$ python3 -q
>>> import numpy as np
>>> np.set_printoptions(suppress=True, linewidth=120)
>>> M = np.loadtxt("a.csv", delimiter=",")
>>> print(M)
[[ 17.  12.   3.   5.   1.  -8.  -9.  -5.  -4.]
 [ 12.  13.   1.   5.   3.  -6.  -5.  -2.   3.]
 [  3.   1.   6.   0.  10.  -6.  -4.  -1.  -5.]
 [  5.   5.   0.   2.   0.  -2.  -2.  -1.   1.]
 [  1.   3.  10.   0.  22. -10.  -4.   1.  -3.]
 [ -8.  -6.  -6.  -2. -10.   8.   6.   2.   4.]
 [ -9.  -5.  -4.  -2.  -4.   6.   6.   3.   5.]
 [ -5.  -2.  -1.  -1.   1.   2.   3.   2.   3.]
 [ -4.   3.  -5.   1.  -3.   4.   5.   3.  10.]]
>>> # symmetric, so the eigenvalues are real
>>> vals, V = np.linalg.eigh(M)
>>> vec = np.array([1, 4, -1, -5, 5, 0, -1, 3, 3])
>>> print((np.sign(V[:, -1].round(6)) == np.sign(V[0, -1].round(6))).astype(int))
[1 1 1 1 1 0 0 0 0]
>>> print(np.round(vec @ M @ vec / (vec @ vec), 2), round(vals[0], 2), round(float(vals[-1]), 2))
9.53 -0.0 45.64
>>> print(np.abs(M).sum(axis=1).max(), round(np.abs(vals).max(), 2))
64.0 45.64
>>> data = np.array([[1.1, -1.2, -1.5, 1.2, -0.1],
...     [0.7, 1.1, -1.6, -3.3, 1.8],
...     [0.5, -0.2, -1.5, 0.5, 0.5],
...     [0.2, -0.3, 1.1, 0.1, -0.2],
...     [1.11, -1.21, -1.51, 1.21, -0.06]])
>>> r0 = np.array([-2, 5, 2, -1, 4])
>>> other = data + np.outer(r0, np.eye(5)[0])
>>> print(np.linalg.matrix_rank(np.linalg.inv(other) - np.linalg.inv(data), tol=1e-8))
1
>>> Q = data.astype(float).copy()
>>> for j in range(5):
...     Q[:, j] -= Q[:, :j] @ (Q[:, :j].T @ Q[:, j])
...     Q[:, j] /= np.linalg.norm(Q[:, j])
... 
>>> print(np.round(Q.T @ Q, 2) + 0)
[[1. 0. 0. 0. 0.]
 [0. 1. 0. 0. 0.]
 [0. 0. 1. 0. 0.]
 [0. 0. 0. 1. 0.]
 [0. 0. 0. 0. 1.]]
>>> rng = np.random.default_rng(0)
>>> z = rng.permutation(5)
>>> other = data[:, z] * rng.choice([-1, 1], 5)
>>> print(other)
[[ 1.5   0.1  -1.2   1.1  -1.2 ]
 [ 1.6  -1.8   3.3   0.7   1.1 ]
 [ 1.5  -0.5  -0.5   0.5  -0.2 ]
 [-1.1   0.2  -0.1   0.2  -0.3 ]
 [ 1.51  0.06 -1.21  1.11 -1.21]]
>>> U, _, Vh = np.linalg.svd(data.T @ other)
>>> print(np.round(U @ Vh, 2) + 0)
[[ 0.  0.  0.  1.  0.]
 [ 0.  0.  0.  0.  1.]
 [-1.  0.  0.  0.  0.]
 [ 0.  0. -1.  0.  0.]
 [ 0. -1.  0.  0.  0.]]
>>> vec = np.array([3, 0, 2, 4, 1])
>>> y = other @ vec
>>> coef, lr = np.zeros(5), 1 / np.linalg.norm(other, 2) ** 2
>>> for i in range(12):
...     coef -= lr * other.T @ (other @ coef - y)
...     if i % 2 == 0: print(i, round(np.linalg.norm(other @ coef - y), 2))
... 
0 4.08
2 1.2
4 1.06
6 0.97
8 0.88
10 0.81
>>> print(coef.round(2))
[ 3.18 -1.67  1.82  2.01 -0.36]
>>> A = np.load("arr.npy")
>>> print(A)
[[-0.5 -0.6  1.4  0.6  1.1]
 [ 0.9  1.7  0.3  1.3  0. ]
 [ 1.6  0.4  0.6  1.7 -0.5]
 [ 1.5 -0.3 -0.1  0.   0.7]
 [-0.8  0.   1.6  2.2 -0.3]
 [ 1.3  2.2  0.4  0.1 -1.1]
 [ 0.6  0.2  1.3  0.1  0.5]
 [ 0.1 -0.4 -0.2  0.8 -2.1]
 [-0.9  0.  -0.9  0.4  0.7]
 [-0.7  0.  -1.3 -1.  -1.2]
 [ 0.6 -0.8  0.   0.3  0.4]
 [-0.5  0.7  0.4 -0.5 -1.7]
 [ 1.3  0.  -1.   1.6  0.8]
 [-1.5 -5.  -0.5 -5.   0.5]
 [ 1.7  0.1  0.2  0.9  0.6]
 [-1.1  0.8  0.5  0.2 -0.2]
 [-1.6 -1.5  0.8  0.2 -0.1]
 [ 0.3 -0.2  1.  -1.6 -0.2]
 [ 0.9 -0.5 -0.8 -0.3 -1. ]
 [ 0.8 -0.7 -2.5  1.4 -0.6]
 [-1.4 -1.4 -0.6  0.4  0.6]
 [-0.2  0.1  0.1 -0.9 -0.9]
 [-0.9  1.3 -0.3  2.4  0.4]
 [-1.   1.8 -1.5 -0.8 -0.4]
 [ 0.3 -1.   0.5  0.2 -0.9]
 [ 0.6 -0.8 -1.5  1.3  0. ]]
>>> z = rng.permutation(5)
>>> other = A[:, z] * rng.choice([-1, 1], 5)
>>> print(other)
[[-0.5  1.4  1.1  0.6 -0.6]
 [ 0.9  0.3  0.   1.3  1.7]
 [ 1.6  0.6 -0.5  1.7  0.4]
 [ 1.5 -0.1  0.7  0.  -0.3]
 [-0.8  1.6 -0.3  2.2  0. ]
 [ 1.3  0.4 -1.1  0.1  2.2]
 [ 0.6  1.3  0.5  0.1  0.2]
 [ 0.1 -0.2 -2.1  0.8 -0.4]
 [-0.9 -0.9  0.7  0.4  0. ]
 [-0.7 -1.3 -1.2 -1.   0. ]
 [ 0.6  0.   0.4  0.3 -0.8]
 [-0.5  0.4 -1.7 -0.5  0.7]
 [ 1.3 -1.   0.8  1.6  0. ]
 [-1.5 -0.5  0.5 -5.  -5. ]
 [ 1.7  0.2  0.6  0.9  0.1]
 [-1.1  0.5 -0.2  0.2  0.8]
 [-1.6  0.8 -0.1  0.2 -1.5]
 [ 0.3  1.  -0.2 -1.6 -0.2]
 [ 0.9 -0.8 -1.  -0.3 -0.5]
 [ 0.8 -2.5 -0.6  1.4 -0.7]
 [-1.4 -0.6  0.6  0.4 -1.4]
 [-0.2  0.1 -0.9 -0.9  0.1]
 [-0.9 -0.3  0.4  2.4  1.3]
 [-1.  -1.5 -0.4 -0.8  1.8]
 [ 0.3  0.5 -0.9  0.2 -1. ]
 [ 0.6 -1.5  0.   1.3 -0.8]]
>>> U, _, Vh = np.linalg.svd(A.T @ other)
>>> print(z)
[0 2 4 3 1]
>>> other = A + rng.integers(-2, 3, (26, 1)) @ rng.integers(-2, 3, (1, 5))
>>> print(other.round(2))
[[-0.5 -1.6  2.4 -0.4  0.1]
 [ 0.9  3.7 -1.7  3.3  2. ]
 [ 1.6  1.4 -0.4  2.7  0.5]
 [ 1.5 -2.3  1.9 -2.  -1.3]
 [-0.8 -1.   2.6  1.2 -1.3]
 [ 1.3  4.2 -1.6  2.1  0.9]
 [ 0.6  0.2  1.3  0.1  0.5]
 [ 0.1 -2.4  1.8 -1.2 -4.1]
 [-0.9  1.  -1.9  1.4  1.7]
 [-0.7  1.  -2.3  0.  -0.2]
 [ 0.6  1.2 -2.   2.3  2.4]
 [-0.5 -1.3  2.4 -2.5 -3.7]
 [ 1.3 -2.   1.  -0.4 -1.2]
 [-1.5 -3.  -2.5 -3.   2.5]
 [ 1.7 -1.9  2.2 -1.1 -1.4]
 [-1.1  0.8  0.5  0.2 -0.2]
 [-1.6 -3.5  2.8 -1.8 -2.1]
 [ 0.3 -1.2  2.  -2.6 -1.2]
 [ 0.9 -0.5 -0.8 -0.3 -1. ]
 [ 0.8 -0.7 -2.5  1.4 -0.6]
 [-1.4 -1.4 -0.6  0.4  0.6]
 [-0.2 -1.9  2.1 -2.9 -2.9]
 [-0.9 -0.7  1.7  0.4 -1.6]
 [-1.  -0.2  0.5 -2.8 -2.4]
 [ 0.3 -3.   2.5 -1.8 -2.9]
 [ 0.6  0.2 -2.5  2.3  1. ]]
>>> print(np.round(np.linalg.svd(other - A, compute_uv=False), 2) + 0)
[15.87  0.    0.    0.    0.  ]
>>> cent = other[[5, 9]].astype(float)
>>> for _ in range(6):
...     z = np.linalg.norm(other[:, None] - cent, axis=-1).argmin(axis=1)
...     cent = np.array([other[z == j].mean(axis=0) for j in range(2)])
... 
>>> print(z)
[1 0 0 1 1 0 1 1 0 0 0 1 1 1 1 1 1 1 1 0 1 1 1 1 1 0]
>>> print(cent.round(2))
[[ 0.52  1.5  -1.86  1.94  0.96]
 [-0.16 -1.49  1.32 -1.14 -1.31]]
>>> print(np.round(cent[1] - cent[0], 2))
[-0.68 -2.99  3.18 -3.08 -2.27]
>>> r0 = np.array([5, -2])
>>> print(np.round(np.convolve(cent[0], r0), 2))
[  2.62   6.45 -12.31  13.41   0.94  -1.92]
>>> print(np.round(np.correlate(cent[0], cent[1], "full"), 2))
[-0.69 -2.56  1.43  0.78 -8.25  4.02 -1.33 -1.74 -0.15]
>>> print(np.round(np.cross(cent[0, :3], cent[1, :3]), 2))
[-0.8  -0.4  -0.55]
>>> vec = np.array([-3, 2, 4, 2, 1])
>>> print((A @ vec).argmax())
4
>>> print(A @ np.eye(5)[1])
[-0.6  1.7  0.4 -0.3  0.   2.2  0.2 -0.4  0.   0.  -0.8  0.7  0.  -5.   0.1  0.8 -1.5 -0.2 -0.5 -0.7 -1.4  0.1  1.3
  1.8 -1.  -0.8]
>>> print(np.round(A @ np.ones(5), 2))
[  2.    4.2   3.8   1.8   2.7   2.9   2.7  -1.8  -0.7  -4.2   0.5  -1.6   2.7 -11.5   3.5   0.2  -2.2  -0.7  -1.7
  -1.6  -2.4  -1.8   2.9  -1.9  -0.9  -0.4]
>>> print(np.round(A * vec, 2))
[[  1.5  -1.2   5.6   1.2   1.1]
 [ -2.7   3.4   1.2   2.6   0. ]
 [ -4.8   0.8   2.4   3.4  -0.5]
 [ -4.5  -0.6  -0.4   0.    0.7]
 [  2.4   0.    6.4   4.4  -0.3]
 [ -3.9   4.4   1.6   0.2  -1.1]
 [ -1.8   0.4   5.2   0.2   0.5]
 [ -0.3  -0.8  -0.8   1.6  -2.1]
 [  2.7   0.   -3.6   0.8   0.7]
 [  2.1   0.   -5.2  -2.   -1.2]
 [ -1.8  -1.6   0.    0.6   0.4]
 [  1.5   1.4   1.6  -1.   -1.7]
 [ -3.9   0.   -4.    3.2   0.8]
 [  4.5 -10.   -2.  -10.    0.5]
 [ -5.1   0.2   0.8   1.8   0.6]
 [  3.3   1.6   2.    0.4  -0.2]
 [  4.8  -3.    3.2   0.4  -0.1]
 [ -0.9  -0.4   4.   -3.2  -0.2]
 [ -2.7  -1.   -3.2  -0.6  -1. ]
 [ -2.4  -1.4 -10.    2.8  -0.6]
 [  4.2  -2.8  -2.4   0.8   0.6]
 [  0.6   0.2   0.4  -1.8  -0.9]
 [  2.7   2.6  -1.2   4.8   0.4]
 [  3.    3.6  -6.   -1.6  -0.4]
 [ -0.9  -2.    2.    0.4  -0.9]
 [ -1.8  -1.6  -6.    2.6   0. ]]
>>> print(np.sign((A @ vec).round(6)))
[ 1.  1.  1. -1.  1.  1.  1. -1.  1. -1. -1.  1. -1. -1. -1.  1.  1. -1. -1. -1.  1. -1.  1. -1. -1. -1.]
>>> print(np.round(A @ vec, 2))
[  8.2   4.5   1.3  -4.8  12.9   1.2   4.5  -2.4   0.6  -6.3  -2.4   1.8  -3.9 -17.   -1.7   7.1   5.3  -0.7  -8.5
 -11.6   0.4  -1.5   9.3  -1.4  -1.4  -6.8]
>>> other = np.array([[0, 2], [-1, -2], [1, 1]])
>>> J = np.kron(np.eye(3, dtype=int), other)
>>> print(J)
[[ 0  2  0  0  0  0]
 [-1 -2  0  0  0  0]
 [ 1  1  0  0  0  0]
 [ 0  0  0  2  0  0]
 [ 0  0 -1 -2  0  0]
 [ 0  0  1  1  0  0]
 [ 0  0  0  0  0  2]
 [ 0  0  0  0 -1 -2]
 [ 0  0  0  0  1  1]]
>>> print(np.count_nonzero(M))
77
>>> print(np.round(M.mean(axis=0), 2))
[ 1.33  2.67  0.44  0.89  2.22 -1.33 -0.44  0.22  1.56]
>>> print(M.shape)
(9, 9)
>>> print(np.unravel_index(np.abs(M).argmax(), M.shape))
(np.int64(4), np.int64(4))
>>> vec = np.array([3, -3, 3, 0, -3, -1])
>>> y = J @ vec
>>> print(np.round(np.linalg.pinv(J) @ J, 2) + 0)
[[1. 0. 0. 0. 0. 0.]
 [0. 1. 0. 0. 0. 0.]
 [0. 0. 1. 0. 0. 0.]
 [0. 0. 0. 1. 0. 0.]
 [0. 0. 0. 0. 1. 0.]
 [0. 0. 0. 0. 0. 1.]]
>>> print(np.round(np.linalg.solve(J.T @ J, J.T @ y), 2) + 0)
[ 3. -3.  3.  0. -3. -1.]
>>> print(y)
[-6  3  0  0 -3  3 -2  5 -4]
>>> print(np.round(np.linalg.lstsq(J, y)[0], 2))
[ 3. -3.  3.  0. -3. -1.]
>>> y = y + 0.1 * rng.normal(size=9)
>>> print(y.round(2))
[-6.07  2.91 -0.05  0.02 -3.1   2.98 -2.02  5.05 -3.98]
>>> coef, *_ = np.linalg.lstsq(J, y)
>>> print(np.round(J.T @ (y - J @ coef), 2) + 0)
[0. 0. 0. 0. 0. 0.]
>>> print(round(np.linalg.norm(y - J @ coef), 2))
0.15
>>> print(coef.round(2))
[ 3.05 -3.02  3.01  0.02 -2.99 -1.02]
>>> print(coef.round())
[ 3. -3.  3.  0. -3. -1.]
>>> def softmax(z):
...     e = np.exp(z - z.max(axis=-1, keepdims=True))
...     return e / e.sum(axis=-1, keepdims=True)
... 
>>> print(np.round(softmax(J[1] + 4), 2))
[0.08 0.03 0.22 0.22 0.22 0.22]
>>> print(np.round(softmax(J[1]), 2))
[0.08 0.03 0.22 0.22 0.22 0.22]
>>> print(np.round(softmax(J).sum(axis=1), 2))
[1. 1. 1. 1. 1. 1. 1. 1. 1.]
>>> S = J @ J.T / np.sqrt(6)
>>> print(np.round(softmax(S), 2))
[[0.38 0.01 0.17 0.07 0.07 0.07 0.07 0.07 0.07]
 [0.01 0.54 0.02 0.07 0.07 0.07 0.07 0.07 0.07]
 [0.21 0.03 0.21 0.09 0.09 0.09 0.09 0.09 0.09]
 [0.07 0.07 0.07 0.38 0.01 0.17 0.07 0.07 0.07]
 [0.07 0.07 0.07 0.01 0.54 0.02 0.07 0.07 0.07]
 [0.09 0.09 0.09 0.21 0.03 0.21 0.09 0.09 0.09]
 [0.07 0.07 0.07 0.07 0.07 0.07 0.38 0.01 0.17]
 [0.07 0.07 0.07 0.07 0.07 0.07 0.01 0.54 0.02]
 [0.09 0.09 0.09 0.09 0.09 0.09 0.21 0.03 0.21]]
>>> print(np.round(softmax(S + np.triu(np.full(S.shape, -np.inf), 1)), 2))
[[1.   0.   0.   0.   0.   0.   0.   0.   0.  ]
 [0.02 0.98 0.   0.   0.   0.   0.   0.   0.  ]
 [0.47 0.06 0.47 0.   0.   0.   0.   0.   0.  ]
 [0.12 0.12 0.12 0.63 0.   0.   0.   0.   0.  ]
 [0.09 0.09 0.09 0.02 0.71 0.   0.   0.   0.  ]
 [0.13 0.13 0.13 0.29 0.04 0.29 0.   0.   0.  ]
 [0.09 0.09 0.09 0.09 0.09 0.09 0.46 0.   0.  ]
 [0.07 0.07 0.07 0.07 0.07 0.07 0.01 0.55 0.  ]
 [0.09 0.09 0.09 0.09 0.09 0.09 0.21 0.03 0.21]]
>>> print(softmax(S).round(6).argmax(axis=1))
[0 1 0 3 4 3 6 7 6]
>>> print(np.round(softmax(S)[1] @ J, 2))
[-0.52 -1.04  0.    0.07  0.    0.07]
